$ ipython --no-banner

In [1]: import numpy as np

In [2]: np.set_printoptions(precision=2, suppress=True, linewidth=120, floatmode="fixed")

In [3]: tidy = lambda a: np.round(a, 2) + 0

In [4]: M = np.array([[1.0, 0.5, 0.25, 0.12, 0.06, 0.03],
   ...:     [0.5, 1.0, 0.5, 0.25, 0.12, 0.06],
   ...:     [0.25, 0.5, 1.0, 0.5, 0.25, 0.12],
   ...:     [0.12, 0.25, 0.5, 1.0, 0.5, 0.25],
   ...:     [0.06, 0.12, 0.25, 0.5, 1.0, 0.5],
   ...:     [0.03, 0.06, 0.12, 0.25, 0.5, 1.0]])

In [5]: vec = np.ones(6)

In [6]: for _ in range(7):
   ...:     vec = M @ vec
   ...:     vec /= np.linalg.norm(vec)
   ...:     print(round(vec @ M @ vec, 2))
   ...: 
2.38
2.39
2.39
2.39
2.39
2.39
2.39

In [7]: print(tidy(vec))
[0.30 0.42 0.48 0.48 0.42 0.30]

In [8]: w, evecs = np.linalg.eigh(M)

In [9]: vec = np.array([-2, -1, 3, 3, 0, -1])

In [10]: tidy(evecs * np.abs(w) @ evecs.T)
Out[10]: 
array([[1.00, 0.50, 0.25, 0.12, 0.06, 0.03],
       [0.50, 1.00, 0.50, 0.25, 0.12, 0.06],
       [0.25, 0.50, 1.00, 0.50, 0.25, 0.12],
       [0.12, 0.25, 0.50, 1.00, 0.50, 0.25],
       [0.06, 0.12, 0.25, 0.50, 1.00, 0.50],
       [0.03, 0.06, 0.12, 0.25, 0.50, 1.00]])

In [11]: print(tidy(np.linalg.eigvalsh(M[1:, 1:])))
[0.36 0.45 0.69 1.24 2.26]

In [12]: tidy(vec @ M @ vec / (vec @ vec)), tidy(w[0]), tidy(w[-1])
Out[12]: (np.float64(1.0), np.float64(0.36), np.float64(2.39))

In [13]: (np.sign(evecs[:, -1].round(6)) == np.sign(evecs[0, -1].round(6))).astype(int)
Out[13]: array([1, 1, 1, 1, 1, 1])

In [14]: tidy(evecs * np.maximum(w, 0) @ evecs.T)
Out[14]: 
array([[1.00, 0.50, 0.25, 0.12, 0.06, 0.03],
       [0.50, 1.00, 0.50, 0.25, 0.12, 0.06],
       [0.25, 0.50, 1.00, 0.50, 0.25, 0.12],
       [0.12, 0.25, 0.50, 1.00, 0.50, 0.25],
       [0.06, 0.12, 0.25, 0.50, 1.00, 0.50],
       [0.03, 0.06, 0.12, 0.25, 0.50, 1.00]])

In [15]: Y = np.array([[1, 2], [-2, -2], [-1, 3], [1, 1], [-3, 0], [2, 2]])

In [16]: basis = np.array([[2, 1, 1, 2, -1, 0, 2], [2, 0, -1, 2, 2, 1, -2]])

In [17]: K = Y @ basis

In [18]: print(K)
[[ 6  1 -1  6  3  2 -2]
 [-8 -2  0 -8 -2 -2  0]
 [ 4 -1 -4  4  7  3 -8]
 [ 4  1  0  4  1  1  0]
 [-6 -3 -3 -6  3  0 -6]
 [ 8  2  0  8  2  2  0]]

In [19]: left, s, VT = np.linalg.svd(K)

In [20]: np.argmax(s[:-1] / (s[1:] + 1e-6)) + 1
Out[20]: np.int64(2)

In [21]: print(tidy(s))
[22.72 14.00  0.00  0.00  0.00  0.00]

In [22]: Y = left[:, :2] @ np.diag(s[:2]) @ VT[:2]

In [23]: tidy(np.linalg.norm(K - Y, 2)), tidy(s[2])
Out[23]: (np.float64(0.0), np.float64(0.0))

In [24]: print(np.linalg.matrix_rank(K, rtol=0.05))
2

In [25]: print(tidy(Y))
[[ 6.00  1.00 -1.00  6.00  3.00  2.00 -2.00]
 [-8.00 -2.00  0.00 -8.00 -2.00 -2.00  0.00]
 [ 4.00 -1.00 -4.00  4.00  7.00  3.00 -8.00]
 [ 4.00  1.00  0.00  4.00  1.00  1.00  0.00]
 [-6.00 -3.00 -3.00 -6.00  3.00  0.00 -6.00]
 [ 8.00  2.00  0.00  8.00  2.00  2.00  0.00]]

In [26]: E = np.array([[1, 1, 2], [2, 0, -3], [-2, 2, 0], [2, 0, 3]])

In [27]: Y = np.c_[E[:, :2] @ np.array([[8, 8], [-6, 1]]), np.array([-5, 2, 2, -7])]

In [28]: Y
Out[28]: 
array([[  2,   9,  -5],
       [ 16,  16,   2],
       [-28, -14,   2],
       [ 16,  16,  -7]])

In [29]: print(np.linalg.matrix_rank(Y))
3

In [30]: tidy(np.linalg.norm(Y - E @ np.linalg.lstsq(E, Y)[0], axis=0))
Out[30]: array([0.00, 0.00, 0.36])

In [31]: u = np.array([-7, -4])

In [32]: np.convolve(E[2], u)
Out[32]: array([14, -6, -8,  0])

In [33]: np.correlate(E[2], E[0], "full")
Out[33]: array([-4,  2,  0,  2,  0])

In [34]: np.polyval(u, E[2])
Out[34]: array([ 10, -18,  -4])

In [35]: E.mean(axis=0)
Out[35]: array([0.75, 0.75, 0.50])

In [36]: E.shape
Out[36]: (4, 3)

In [37]: E[4]
Traceback (most recent call last):
  Cell In[37], line 1
    E[4]
IndexError: index 4 is out of bounds for axis 0 with size 4


In [38]: E[:, 3]
Traceback (most recent call last):
  Cell In[38], line 1
    E[:, 3]
IndexError: index 3 is out of bounds for axis 1 with size 3


In [39]: np.zeros(4, 3)
Traceback (most recent call last):
  Cell In[39], line 1
    np.zeros(4, 3)
TypeError: Cannot interpret '3' as a data type


In [40]: print(np.abs(E).max())
3

In [41]: E.sum(axis=1)
Out[41]: array([ 4, -1,  0,  5])

In [42]: np.linalg.matrix_rank(E)
Out[42]: np.int64(3)
